% python3 -q
>>> import numpy as np
>>> np.set_printoptions(precision=2, suppress=True, linewidth=120, legacy="1.25")
>>> M = np.array([[0.65, -0.06, -1.55, 2.22],
...     [-0.3, -0.22, 0.0, -2.06],
...     [0.04, -0.13, 0.91, 0.1],
...     [-0.13, 0.43, 0.13, -1.16],
...     [0.97, -0.64, -1.64, 5.18],
...     [-0.92, 0.35, 0.16, -0.26],
...     [-0.5, -0.23, -0.43, 1.57],
...     [-0.4, 0.31, 0.38, 2.67],
...     [1.64, -0.12, -2.09, -0.56],
...     [0.75, -0.1, -0.19, -2.83],
...     [0.18, 0.15, 0.53, 4.4],
...     [0.73, -0.27, -0.62, -1.74],
...     [-0.95, 0.43, -3.02, 2.64],
...     [0.3, 0.39, 0.39, -7.28],
...     [0.79, 0.07, 2.18, -2.91]])
>>> def softmax(z):
...     e = np.exp(z - z.max(axis=-1, keepdims=True))
...     return e / e.sum(axis=-1, keepdims=True)
... 
>>> print(np.round(softmax(M[12]), 2) + 0)
[0.02 0.1  0.   0.88]
>>> print(np.round(softmax(10 * M[12]), 2) + 0)
[0. 0. 0. 1.]
>>> print(np.round(softmax(M[12] + 5), 2) + 0)
[0.02 0.1  0.   0.88]
>>> print(softmax(M).sum(axis=1))
[1. 1. 1. 1. 1. 1. 1. 1. 1. 1. 1. 1. 1. 1. 1.]
>>> scores = M @ M.T / np.sqrt(4)
>>> print(softmax(scores).round(6).argmax(axis=1))
[ 4 13 14 13  4 13  4  4  8 13  4 13  4 13 13]
>>> print(softmax(scores)[12] @ M)
[ 0.08 -0.13 -2.23  3.97]
>>> D = np.linalg.norm(M[:, None] - M[None], axis=-1)
>>> print(D[11].round(6).argsort(kind="stable")[:4])
[11  9  1  3]
>>> print(np.linalg.norm(M, axis=1))
[2.79 2.09 0.93 1.25 5.56 1.03 1.72 2.74 2.72 2.94 4.44 2.   4.14 7.31 3.72]
>>> z = M[:, 0] > np.median(M[:, 0])
>>> u = M[z].mean(axis=0) - M[~z].mean(axis=0)
>>> print(u)
[ 1.21 -0.24 -0.34 -2.12]
>>> arr = np.array([[-1, 0, 1, 2],
...     [3, 4, 5, 6],
...     [7, 8, 9, 10],
...     [11, 12, 13, 14],
...     [15, 16, 17, 18],
...     [19, 20, 21, 22],
...     [23, 24, 25, 26]])
>>> print(softmax(arr[4]))
[0.03 0.09 0.24 0.64]
>>> print(np.round(softmax(10 * arr[4]), 2) + 0)
[0. 0. 0. 1.]
>>> print(softmax(arr[4] + 3))
[0.03 0.09 0.24 0.64]
>>> print(softmax(arr).sum(axis=1))
[1. 1. 1. 1. 1. 1. 1.]
>>> scores = arr @ arr.T / np.sqrt(4)
>>> print(softmax(scores).round(6).argmax(axis=1))
[6 6 6 6 6 6 6]
>>> print(softmax(scores)[4] @ arr)
[23. 24. 25. 26.]
>>> print(np.round(softmax(scores + np.triu(np.full(scores.shape, -np.inf), 1)), 2) + 0)
[[1. 0. 0. 0. 0. 0. 0.]
 [0. 1. 0. 0. 0. 0. 0.]
 [0. 0. 1. 0. 0. 0. 0.]
 [0. 0. 0. 1. 0. 0. 0.]
 [0. 0. 0. 0. 1. 0. 0.]
 [0. 0. 0. 0. 0. 1. 0.]
 [0. 0. 0. 0. 0. 0. 1.]]
>>> print(round(np.linalg.norm(arr[4] - arr[5]), 2))
8.0
>>> print(round(float(np.linalg.norm(arr, 2)), 2))
78.69
>>> print(np.round(np.linalg.norm(arr) ** 2 / np.linalg.norm(arr, 2) ** 2, 2))
1.0
>>> print(round(float(np.linalg.norm(arr, "nuc")), 2))
81.87
>>> print(np.linalg.norm(arr, axis=1))
[ 2.45  9.27 17.15 25.1  33.08 41.06 49.05]
>>> rk = np.linalg.matrix_rank(arr)
>>> print(rk)
2
>>> ns = np.linalg.svd(arr)[2][rk:].T
>>> print([int(np.linalg.matrix_rank(arr[:, :j + 1])) for j in range(4)])
[1, 2, 2, 2]
>>> print(np.allclose(arr @ ns, 0))
True
>>> t3 = np.stack([arr, 4 * arr, arr[::-1]])
>>> print(t3.shape)
(3, 7, 4)
>>> print(np.linalg.norm(t3, axis=(1, 2)))
[ 78.75 315.01  78.75]
>>> m1 = np.array([[1.0, 0.5, 0.25, 0.12, 0.06, 0.03, 0.02],
...     [0.5, 1.0, 0.5, 0.25, 0.12, 0.06, 0.03],
...     [0.25, 0.5, 1.0, 0.5, 0.25, 0.12, 0.06],
...     [0.12, 0.25, 0.5, 1.0, 0.5, 0.25, 0.12],
...     [0.06, 0.12, 0.25, 0.5, 1.0, 0.5, 0.25],
...     [0.03, 0.06, 0.12, 0.25, 0.5, 1.0, 0.5],
...     [0.02, 0.03, 0.06, 0.12, 0.25, 0.5, 1.0]])
>>> u = np.array([0, -3, -4, -5, -2, -5, 3])
>>> A2 = m1 + np.outer(u, np.eye(7)[0])
>>> print(np.linalg.matrix_rank(np.linalg.inv(A2) - np.linalg.inv(m1), tol=1e-8))
1
>>> print(A2)
[[ 1.    0.5   0.25  0.12  0.06  0.03  0.02]
 [-2.5   1.    0.5   0.25  0.12  0.06  0.03]
 [-3.75  0.5   1.    0.5   0.25  0.12  0.06]
 [-4.88  0.25  0.5   1.    0.5   0.25  0.12]
 [-1.94  0.12  0.25  0.5   1.    0.5   0.25]
 [-4.97  0.06  0.12  0.25  0.5   1.    0.5 ]
 [ 3.02  0.03  0.06  0.12  0.25  0.5   1.  ]]
>>> ev, evecs = np.linalg.eigh(m1)
>>> print(np.abs(evecs[:, -1]).round(6).argmax())
3
>>> print(np.unique(ev.round(6) + 0, return_counts=True)[1])
[1 1 1 1 1 1 1]
>>> print(np.linalg.svd(m1, compute_uv=False))
[2.49 1.62 1.01 0.66 0.48 0.39 0.35]
>>> print(np.linalg.eigvalsh(m1 + 2 * np.eye(7)))
[2.35 2.39 2.48 2.66 3.01 3.62 4.49]
>>> print(evecs @ np.diag(ev) @ evecs.T)
[[1.   0.5  0.25 0.12 0.06 0.03 0.02]
 [0.5  1.   0.5  0.25 0.12 0.06 0.03]
 [0.25 0.5  1.   0.5  0.25 0.12 0.06]
 [0.12 0.25 0.5  1.   0.5  0.25 0.12]
 [0.06 0.12 0.25 0.5  1.   0.5  0.25]
 [0.03 0.06 0.12 0.25 0.5  1.   0.5 ]
 [0.02 0.03 0.06 0.12 0.25 0.5  1.  ]]
>>> print(np.abs(evecs[:, -1]))
[0.26 0.37 0.44 0.46 0.44 0.37 0.26]
>>> print((ev > 1e-8).sum(), (ev < -1e-8).sum())
7 0
>>> x = np.ones(7)
>>> for _ in range(3):
...     x = m1 @ x
...     x /= np.linalg.norm(x)
...     print(round(x @ m1 @ x, 2))
... 
2.48
2.48
2.49
>>> print(round(np.linalg.eigvalsh(m1)[-1], 2))
2.49
>>> print(x)
[0.27 0.37 0.43 0.45 0.43 0.37 0.27]
>>> A = np.loadtxt("layer3.csv", delimiter=",")
>>> print(A)
[[ 1.  1. -1. -1.  1.  1. -1. -1.]
 [ 1.  1.  1.  1.  1.  1.  1.  1.]
 [ 1.  1. -1. -1. -1. -1.  1.  1.]
 [ 1. -1.  1. -1. -1.  1. -1.  1.]]
>>> L = np.linalg.cholesky(m1)
>>> print(L)
[[1.   0.   0.   0.   0.   0.   0.  ]
 [0.5  0.87 0.   0.   0.   0.   0.  ]
 [0.25 0.43 0.87 0.   0.   0.   0.  ]
 [0.12 0.22 0.43 0.87 0.   0.   0.  ]
 [0.06 0.1  0.22 0.43 0.87 0.   0.  ]
 [0.03 0.05 0.1  0.22 0.43 0.87 0.  ]
 [0.02 0.02 0.05 0.1  0.22 0.43 0.87]]
>>> print(L @ L.T)
[[1.   0.5  0.25 0.12 0.06 0.03 0.02]
 [0.5  1.   0.5  0.25 0.12 0.06 0.03]
 [0.25 0.5  1.   0.5  0.25 0.12 0.06]
 [0.12 0.25 0.5  1.   0.5  0.25 0.12]
 [0.06 0.12 0.25 0.5  1.   0.5  0.25]
 [0.03 0.06 0.12 0.25 0.5  1.   0.5 ]
 [0.02 0.03 0.06 0.12 0.25 0.5  1.  ]]
>>> feats = np.loadtxt("x.csv", delimiter=",")
>>> print(feats)
[[ -7.   1.   6.   1.]
 [-13.  -7.   9.  -3.]
 [ -8.  -2.   7.   0.]
 [ -5.   2.   0.   1.]
 [  2.  -6.  -9.  -8.]
 [ -3. -12.  -3. -14.]
 [ -2. -10.  -6.  -8.]
 [ -1. -13.  -8. -14.]
 [ -4. -18. -12. -19.]
 [  4. -16. -11. -14.]
 [  0.  -7. -12.  -5.]
 [ -6. -12. -18. -12.]
 [-11.  -5. -17.  -4.]
 [-14.  -3. -21.  -8.]
 [ -6.  -1. -20. -11.]
 [-11.  -5. -11. -16.]
 [-14.   0. -17. -11.]
 [-20.  -5.  -8.  -7.]
 [-11.  -5. -11.  -6.]
 [-11. -10. -13.  -1.]
 [-12.  -3. -16.  -9.]
 [ -9. -12. -21. -17.]
 [-14. -11. -13. -12.]
 [-15.  -3.  -8. -20.]
 [-14. -11.  -6. -29.]
 [-19.  -8. -13. -37.]]
>>> w1 = np.array([[4, 5, 0], [1, 1, 0], [5, 1, 5], [0, 0, 1]])
>>> coef = np.array([1, -3, -3])
>>> act = np.maximum(feats @ w1 + coef, 0)
>>> print(np.linalg.matrix_rank(act))
2
>>> print(act)
[[ 4.  0. 28.]
 [ 0.  0. 39.]
 [ 2.  0. 32.]
 [ 0.  0.  0.]
 [ 0.  0.  0.]
 [ 0.  0.  0.]
 [ 0.  0.  0.]
 [ 0.  0.  0.]
 [ 0.  0.  0.]
 [ 0.  0.  0.]
 [ 0.  0.  0.]
 [ 0.  0.  0.]
 [ 0.  0.  0.]
 [ 0.  0.  0.]
 [ 0.  0.  0.]
 [ 0.  0.  0.]
 [ 0.  0.  0.]
 [ 0.  0.  0.]
 [ 0.  0.  0.]
 [ 0.  0.  0.]
 [ 0.  0.  0.]
 [ 0.  0.  0.]
 [ 0.  0.  0.]
 [ 0.  0.  0.]
 [ 0.  0.  0.]
 [ 0.  0.  0.]]
>>> print((act > 0).astype(int))
[[1 0 1]
 [0 0 1]
 [1 0 1]
 [0 0 0]
 [0 0 0]
 [0 0 0]
 [0 0 0]
 [0 0 0]
 [0 0 0]
 [0 0 0]
 [0 0 0]
 [0 0 0]
 [0 0 0]
 [0 0 0]
 [0 0 0]
 [0 0 0]
 [0 0 0]
 [0 0 0]
 [0 0 0]
 [0 0 0]
 [0 0 0]
 [0 0 0]
 [0 0 0]
 [0 0 0]
 [0 0 0]
 [0 0 0]]
>>> basis = np.array([[1, -3, -1], [1, 2, -2], [2, -2, 1]])
>>> print(w1 @ basis)
[[  9  -2 -14]
 [  2  -1  -3]
 [ 16 -23  -2]
 [  2  -2   1]]
>>> Xs = feats - feats.mean(axis=0)
>>> evecs = np.linalg.svd(Xs)[2][:1]
>>> A2 = Xs - Xs @ evecs.T @ evecs
>>> print(A2.std(axis=0))
[5.89 4.53 5.74 3.84]
>>> print(np.diag(evecs.T @ evecs))
[0.03 0.06 0.31 0.6 ]
>>> print(np.cov(Xs @ evecs.T, rowvar=False))
105.00558174397382
>>> z = feats[:, 3] > np.median(feats[:, 3])
>>> u = feats[z].mean(axis=0) - feats[~z].mean(axis=0)
>>> print(u)
[ 0.    4.77  5.38 13.  ]
>>> print(((feats - feats.mean(axis=0)) @ u > 0).astype(int))
[1 1 1 1 1 0 1 0 0 0 1 0 1 0 0 0 0 1 1 1 1 0 0 0 0 0]
>>> print(np.argsort(-np.abs(u).round(6), kind="stable"))
[3 2 1 0]
>>> feats @ feats
Traceback (most recent call last):
  File "<python-input-82>", line 1, in <module>
    feats @ feats
    ~~~~~~^~~~~~~
ValueError: matmul: Input operand 1 has a mismatch in its core dimension 0, with gufunc signature (n?,k),(k,m?)->(n?,m?) (size 26 is different from 4)
>>> gram = feats.T @ feats
>>> print(np.trace(gram), (feats ** 2).sum())
14029.0 14029.0
>>> print(np.allclose(gram, gram.T))
True
>>> print(np.linalg.eigvalsh(gram)[::-1])
[11107.93  1245.43  1193.19   482.45]
>>> u = np.array([-2, 0])
>>> print(np.cross(feats[3, :3], feats[20, :3]))
[-32. -80.  39.]
>>> print(np.polyval(u, feats[3]))
[10. -4.  0. -2.]
>>> print(np.correlate(feats[3], feats[20], "full"))
[ 45.  62. -17.  45. -40.  -3. -12.]
>>> W0 = np.load("sample10.npy")
>>> print(W0)
[[0.49 0.07 0.35 0.35]
 [0.07 0.01 0.05 0.05]
 [0.35 0.05 0.25 0.25]
 [0.35 0.05 0.25 0.25]]
>>> x = np.array([4, 0, 3, 5, -5, -1, 5])
>>> print((m1 @ x).argmax())
2
>>> print(np.einsum("ij,j->i", m1, x))
[ 5.12  4.24  5.43  4.83 -0.76  0.73  4.11]
>>> print(m1 @ (2 * x))
[10.24  8.48 10.86  9.66 -1.52  1.46  8.22]
>>> print(m1 @ x)
[ 5.12  4.24  5.43  4.83 -0.76  0.73  4.11]
>>> print(np.linalg.matrix_rank(W0, rtol=0.1))
1
>>> print(np.linalg.cond(W0) > 100)
True
>>> print(np.round(np.linalg.norm(W0, 2) / np.linalg.norm(W0), 2))
1.0
>>> print(W0 @ np.linalg.pinv(W0) @ W0)
[[0.49 0.07 0.35 0.35]
 [0.07 0.01 0.05 0.05]
 [0.35 0.05 0.25 0.25]
 [0.35 0.05 0.25 0.25]]
>>> print(np.abs(np.diag(np.linalg.qr(W0)[1])) > 1e-9)
[ True False False False]
>>> print(np.unique(W0.round(6), axis=0).shape)
(3, 4)
>>> print(np.round(np.trace(np.linalg.pinv(W0) @ W0), 2))
1.0
>>> U, sig, vt = np.linalg.svd(W0)
>>> print(np.argmax(sig[:-1] / (sig[1:] + 1e-6)) + 1)
1
>>> print(sig.round(2) + 0)
[1. 0. 0. 0.]
>>> A2 = U[:, :1] @ np.diag(sig[:1]) @ vt[:1]
>>> print(round(np.linalg.norm(W0 - A2, 2), 2), round(float(sig[1]), 2))
0.0 0.0
>>> print(round(float(np.abs(W0 - A2).max()), 2))
0.0
>>> print(round(np.linalg.norm(W0 - A2) / np.linalg.norm(W0), 2))
0.0
>>> print(A2)
[[0.49 0.07 0.35 0.35]
 [0.07 0.01 0.05 0.05]
 [0.35 0.05 0.25 0.25]
 [0.35 0.05 0.25 0.25]]
>>> mat = np.load("a.npy")
>>> print(mat)
[[-0.28 -0.5  -0.82]
 [ 0.8  -0.59  0.08]
 [-0.52 -0.63  0.57]]
>>> # orthonormal columns
>>> print(round(np.abs(mat).max(), 2))
0.82
>>> print(np.round(mat.sum(axis=0), 2) + 0)
[ 0.   -1.72 -0.16]
>>> np.zeros(3, 3)
Traceback (most recent call last):
  File "<python-input-118>", line 1, in <module>
    np.zeros(3, 3)
    ~~~~~~~~^^^^^^
TypeError: Cannot interpret '3' as a data type
>>> print(np.diff(mat, axis=0))
[[ 1.09 -0.09  0.9 ]
 [-1.33 -0.05  0.49]]
>>> print(np.linalg.svd(mat, compute_uv=False))
[1. 1. 1.]
>>> print(mat.sum(axis=1))
[-1.6   0.3  -0.58]
>>> mat[3]
Traceback (most recent call last):
  File "<python-input-122>", line 1, in <module>
    mat[3]
    ~~~^^^
IndexError: index 3 is out of bounds for axis 0 with size 3
>>> print(np.count_nonzero(mat))
9
>>> print(np.linalg.matrix_rank(mat))
3
>>> x = np.array([0, -2, 0])
>>> print(3 - np.linalg.matrix_rank(mat - np.eye(3), tol=1e-8))
1
>>> print(np.round(mat.T @ (mat @ x), 2) + 0)
[ 0. -2.  0.]
>>> print(np.abs(np.linalg.eigvals(mat)))
[1. 1. 1.]
>>> print(np.linalg.inv(mat))
[[-0.28  0.8  -0.52]
 [-0.5  -0.59 -0.63]
 [-0.82  0.08  0.57]]
>>> print(np.sort(np.abs(np.degrees(np.angle(np.linalg.eigvals(mat))))))
[  0.   130.55 130.55]
>>> O = mat.astype(float).copy()
>>> for j in range(3):
...     O[:, j] -= O[:, :j] @ (O[:, :j].T @ O[:, j])
...     O[:, j] /= np.linalg.norm(O[:, j])
... 
>>> print(np.round(O.T @ O, 2) + 0)
[[1. 0. 0.]
 [0. 1. 0.]
 [0. 0. 1.]]
>>> print(O)
[[-0.28 -0.5  -0.82]
 [ 0.8  -0.59  0.08]
 [-0.52 -0.63  0.57]]
>>> u = np.array([-3, -2, 2, -2])
>>> K = u[np.abs(np.subtract.outer(np.arange(4), np.arange(4)))]
>>> print(K)
[[-3 -2  2 -2]
 [-2 -3 -2  2]
 [ 2 -2 -3 -2]
 [-2  2 -2 -3]]
>>> # equal to its transpose
>>> x = np.array([1, 0, 0, 2])
>>> target = K @ x
>>> print(target)
[-7  2 -2 -8]
>>> print(np.linalg.solve(K.T, K[3]))
[-0. -0. -0.  1.]
>>> print(np.linalg.solve(K, -2 * target))
[-2. -0. -0. -4.]
>>> print(np.round(np.linalg.solve(K, target + K[:, 3]), 2) + 0)
[1. 0. 0. 3.]
